$ python -q
>>> import numpy as np
>>> np.set_printoptions(suppress=True, linewidth=100)
>>> feats = np.load("block12.npy")
>>> print(feats)
[[4 3 4 3]
 [2 6 2 6]
 [4 3 4 3]
 [2 6 2 6]]
>>> x0 = np.array([-2, 2, -2, -2])
>>> print(feats @ (2 * x0))
[-32 -16 -32 -16]
>>> print(np.einsum("ij,j->i", feats, x0))
[-16  -8 -16  -8]
>>> print(feats @ np.ones(4))
[14. 16. 14. 16.]
>>> print(np.linalg.norm(feats @ x0) <= np.linalg.norm(feats, 2) * np.linalg.norm(x0) + 1e-9)
True
>>> print(np.sign((feats @ x0).round(6)))
[-1 -1 -1 -1]
>>> print(feats @ x0)
[-16  -8 -16  -8]
>>> print((feats @ x0).argmax())
1
>>> J = np.loadtxt("a.csv", delimiter=",")
>>> print(J)
[[0. 0. 0. 0. 0. 0. 0. 0.]
 [0. 2. 0. 0. 0. 0. 0. 0.]
 [3. 2. 2. 0. 0. 0. 0. 0.]
 [0. 3. 3. 0. 0. 0. 0. 0.]
 [1. 1. 3. 3. 0. 0. 0. 0.]
 [3. 2. 3. 3. 1. 1. 0. 0.]
 [0. 2. 3. 1. 3. 2. 3. 0.]
 [2. 2. 3. 3. 1. 3. 0. 3.]]
>>> print([round(float(x), 2) for x in np.linalg.svd(J, compute_uv=False)[:3]])
[11.09, 4.39, 3.89]
>>> print(round(float(np.linalg.norm(J, 2) / np.linalg.norm(J)), 2))
0.84
>>> print(np.linalg.cond(J) > 100)
True
>>> K = np.load("arr.npy")
>>> print(K)
[[  0.    1.6 -16.   -1.1  -0.6   1.1   0.9   0.1  -0.4  -0.5]
 [  0.9   0.7  26.   -2.6  -1.   -0.4  -0.4  -0.6  -0.6  -0.8]
 [  0.2  -1.3  16.   -1.   -0.6  -1.5  -2.    0.1   0.    2. ]
 [  0.8   0.5   0.   -1.   -0.3   0.2  -0.2   0.5   0.3  -0.5]
 [ -1.1  -1.3 -26.    0.9   0.1  -0.2  -0.5   0.5  -0.7   0.2]
 [ -0.1   0.9   8.   -1.2  -1.6   0.2   0.5  -0.2   0.3   0.2]
 [ -0.1   0.4 -28.   -0.6   0.5   1.1   1.   -1.    0.4   0.2]
 [  0.    0.1  -6.    0.1   0.1   1.7   0.6   2.1   0.1   0.2]
 [  1.1  -0.8  24.    0.2  -0.9   1.5   0.   -1.3   0.9   0.3]
 [  1.   -0.2   4.   -2.    2.    1.7  -1.9  -1.3   1.1   0.1]]
>>> print(np.linalg.cond(K) > 100)
True
>>> print(np.round(np.abs(np.linalg.svd(K)[2][-1]), 2))
[0.44 0.42 0.01 0.34 0.04 0.14 0.3  0.12 0.54 0.31]
>>> m1 = np.loadtxt("case0.csv", delimiter=",")
>>> print(m1)
[[-2. -9.  9. -5.  9.  4.  3.]
 [ 4.  6.  3. -3. -5.  0. -1.]
 [ 0. -1.  0. -7.  4. -9.  9.]
 [-2. -9.  9. -5.  9.  4.  3.]
 [-8. -4. -8.  2. -1. -3. -7.]
 [-1.  1. -7.  7.  7. -9.  6.]
 [ 1.  2.  6. -2.  0. -5. -6.]
 [ 0.  7. -1.  7. -5. -5.  3.]]
>>> # row 3 repeats row 0
>>> M2 = m1[0, 0] * m1[1:] - np.outer(m1[1:, 0], m1[0])
>>> print(M2)
[[  0.  24. -42.  26. -26. -16. -10.]
 [  0.   2.  -0.  14.  -8.  18. -18.]
 [  0.   0.   0.   0.   0.   0.   0.]
 [  0. -64.  88. -44.  74.  38.  38.]
 [  0. -11.  23. -19.  -5.  22.  -9.]
 [  0.   5. -21.   9.  -9.   6.   9.]
 [  0. -14.   2. -14.  10.  10.  -6.]]
>>> print(np.linalg.matrix_rank(M2), np.linalg.matrix_rank(m1))
6 7
>>> print(m1[:, 0] / m1[0, 0])
[ 1.  -2.  -0.   1.   4.   0.5 -0.5 -0. ]
>>> print(round(float(np.linalg.norm(M2, "nuc")), 2))
262.57
>>> print(np.round(np.linalg.norm(M2, axis=0), 2))
[  0.    70.84 102.38  58.7   80.14  51.42  45.45]
>>> print(round(float(np.linalg.norm(M2) ** 2 / np.linalg.norm(M2, 2) ** 2), 2))
1.1
>>> print(round(float(np.linalg.norm(M2[4], 1)), 2), round(np.linalg.norm(M2[4], np.inf), 2))
89.0 23.0
>>> th = np.radians(36)
>>> Rm = np.eye(7)
>>> Rm[2, 2] = Rm[6, 6] = np.cos(th)
>>> Rm[2, 6], Rm[6, 2] = -np.sin(th), np.sin(th)
>>> print(Rm.round(2))
[[ 1.    0.    0.    0.    0.    0.    0.  ]
 [ 0.    1.    0.    0.    0.    0.    0.  ]
 [ 0.    0.    0.81  0.    0.    0.   -0.59]
 [ 0.    0.    0.    1.    0.    0.    0.  ]
 [ 0.    0.    0.    0.    1.    0.    0.  ]
 [ 0.    0.    0.    0.    0.    1.    0.  ]
 [ 0.    0.    0.59  0.    0.    0.    0.81]]
>>> M2 = m1 @ Rm.T
>>> print(np.round(np.linalg.svd(m1, compute_uv=False), 2), np.round(np.linalg.svd(M2, compute_uv=False), 2))
[27.55 19.99 16.64 10.97  8.66  4.86  0.75] [27.55 19.99 16.64 10.97  8.66  4.86  0.75]
>>> f, g = m1[5], m1[1]
>>> print(f @ g)
-81.0
>>> p = (f @ g) / (f @ f) * f
>>> print(round(float(np.linalg.norm(f + g) ** 2 + np.linalg.norm(f - g) ** 2), 2))
724.0
>>> X = np.load("sample17.npy")
>>> print(X)
[[ 19.12  -2.47  -9.19  15.29]
 [ 17.43  -2.12 -10.11  16.57]
 [  3.15  -2.84   0.68  23.21]
 [ 19.44  -4.56 -11.7   15.41]
 [-18.85   1.85 -29.28  25.43]
 [ 17.31  -3.71 -11.06  16.13]
 [ 18.19  -4.08  -8.39  16.56]
 [  0.65  -2.86  -1.03  23.95]
 [-20.66   0.79 -27.69  25.39]
 [  2.63  -3.29  -0.03  22.97]
 [ 16.81  -3.32  -8.05  15.71]
 [-21.27   1.37 -28.16  23.48]
 [ 19.72  -2.74 -10.79  16.71]
 [-20.88  -0.74 -27.26  25.86]
 [  0.56  -0.54  -1.17  23.88]
 [  1.56  -1.54   1.11  22.4 ]
 [-20.3    2.08 -27.99  26.22]
 [-19.68  -1.42 -27.9   27.25]
 [ 17.49  -4.39 -10.64  16.13]
 [  1.58  -1.32   0.79  23.19]
 [-20.73   0.08 -27.27  24.63]
 [-20.11   1.27 -28.78  25.25]
 [ 16.91  -3.36 -10.28  18.19]
 [ 19.81  -4.51  -9.59  14.36]
 [-20.3    0.58 -26.98  23.76]
 [ 17.63  -3.86  -8.39  16.14]]
>>> G = K.T @ K
>>> print(np.round(np.diag(G), 2))
[   4.93    8.34 3340.     16.63    9.45   12.98   10.48    9.71    3.38    5.4 ]
>>> print(np.trace(G), (K ** 2).sum())
3421.3 3421.3
>>> G = np.cov(X, rowvar=False)
>>> print(np.round(np.corrcoef(X.T), 2))
[[ 1.   -0.89  0.73 -0.92]
 [-0.89  1.   -0.7   0.79]
 [ 0.73 -0.7   1.   -0.46]
 [-0.92  0.79 -0.46  1.  ]]
>>> print(np.argwhere(np.triu(np.abs(np.corrcoef(X.T)) > 0.8, 1)))
[[0 1]
 [0 3]]
>>> print(G.round(2))
[[294.18 -32.27 140.46 -69.37]
 [-32.27   4.49 -16.52   7.34]
 [140.46 -16.52 125.77 -22.81]
 [-69.37   7.34 -22.81  19.15]]
>>> print(np.round(X.std(axis=0), 2))
[16.82  2.08 11.    4.29]
>>> print(G.shape)
(4, 4)
>>> print(np.round(np.polyfit(X[:, 2], X[:, 3], 1), 2))
[-0.18 18.42]
>>> print(np.argsort(-X.std(axis=0).round(6), kind="stable"))
[0 2 3 1]
